$ python -q
>>> import numpy as np
>>> import numpy.linalg as la
>>> np.set_printoptions(precision=3, suppress=True, linewidth=200, legacy="1.25")
>>> rd = lambda a: np.round(a, 3) + 0
>>> M = np.loadtxt("dump.csv", delimiter=",")
>>> M
array([[-1.428,  5.866,  1.309, -0.489, -5.21 , -5.87 ],
       [-5.458, -2.769,  2.962,  4.187, -3.69 ,  4.755],
       [-4.839,  1.624, -4.015,  3.975,  5.373,  3.628],
       [ 2.313, -9.533, -1.546, -0.633, -0.989,  0.084],
       [-6.402, -1.532, -5.352, -2.988,  1.398, -4.141],
       [-5.468,  1.591, -4.365,  4.83 , -0.118, -5.017],
       [ 6.62 ,  1.751,  4.475,  5.097,  2.653, -0.254],
       [ 2.482, -1.922,  5.405, -2.032,  5.04 , -5.604],
       [ 5.602, -2.611,  0.923,  7.516,  0.522, -2.045],
       [-0.888,  6.658, -3.498, -2.369,  6.056, -0.59 ]])
>>> def softmax(z):
...     e = np.exp(z - z.max(axis=-1, keepdims=True))
...     return e / e.sum(axis=-1, keepdims=True)
... 
>>> rd(softmax(M[8]))
array([0.128, 0.   , 0.001, 0.87 , 0.001, 0.   ])
>>> rd(softmax(10 * M[8]))
array([0., 0., 0., 1., 0., 0.])
>>> rd(softmax(M[8] + -2))
array([0.128, 0.   , 0.001, 0.87 , 0.001, 0.   ])
>>> rd(softmax(M).sum(axis=1))
array([1., 1., 1., 1., 1., 1., 1., 1., 1., 1.])
>>> att = M @ M.T / np.sqrt(6)
>>> rd(softmax(att + np.triu(np.full(att.shape, -np.inf), 1)))
array([[1., 0., 0., 0., 0., 0., 0., 0., 0., 0.],
       [0., 1., 0., 0., 0., 0., 0., 0., 0., 0.],
       [0., 0., 1., 0., 0., 0., 0., 0., 0., 0.],
       [0., 0., 0., 1., 0., 0., 0., 0., 0., 0.],
       [0., 0., 0., 0., 1., 0., 0., 0., 0., 0.],
       [0., 0., 0., 0., 0., 1., 0., 0., 0., 0.],
       [0., 0., 0., 0., 0., 0., 1., 0., 0., 0.],
       [0., 0., 0., 0., 0., 0., 0., 1., 0., 0.],
       [0., 0., 0., 0., 0., 0., 0., 0., 1., 0.],
       [0., 0., 0., 0., 0., 0., 0., 0., 0., 1.]])
>>> rd(softmax(att)[8] @ M)
array([ 5.602, -2.611,  0.923,  7.516,  0.522, -2.045])
>>> rd(softmax(att))
array([[1., 0., 0., 0., 0., 0., 0., 0., 0., 0.],
       [0., 1., 0., 0., 0., 0., 0., 0., 0., 0.],
       [0., 0., 1., 0., 0., 0., 0., 0., 0., 0.],
       [0., 0., 0., 1., 0., 0., 0., 0., 0., 0.],
       [0., 0., 0., 0., 1., 0., 0., 0., 0., 0.],
       [0., 0., 0., 0., 0., 1., 0., 0., 0., 0.],
       [0., 0., 0., 0., 0., 0., 1., 0., 0., 0.],
       [0., 0., 0., 0., 0., 0., 0., 1., 0., 0.],
       [0., 0., 0., 0., 0., 0., 0., 0., 1., 0.],
       [0., 0., 0., 0., 0., 0., 0., 0., 0., 1.]])
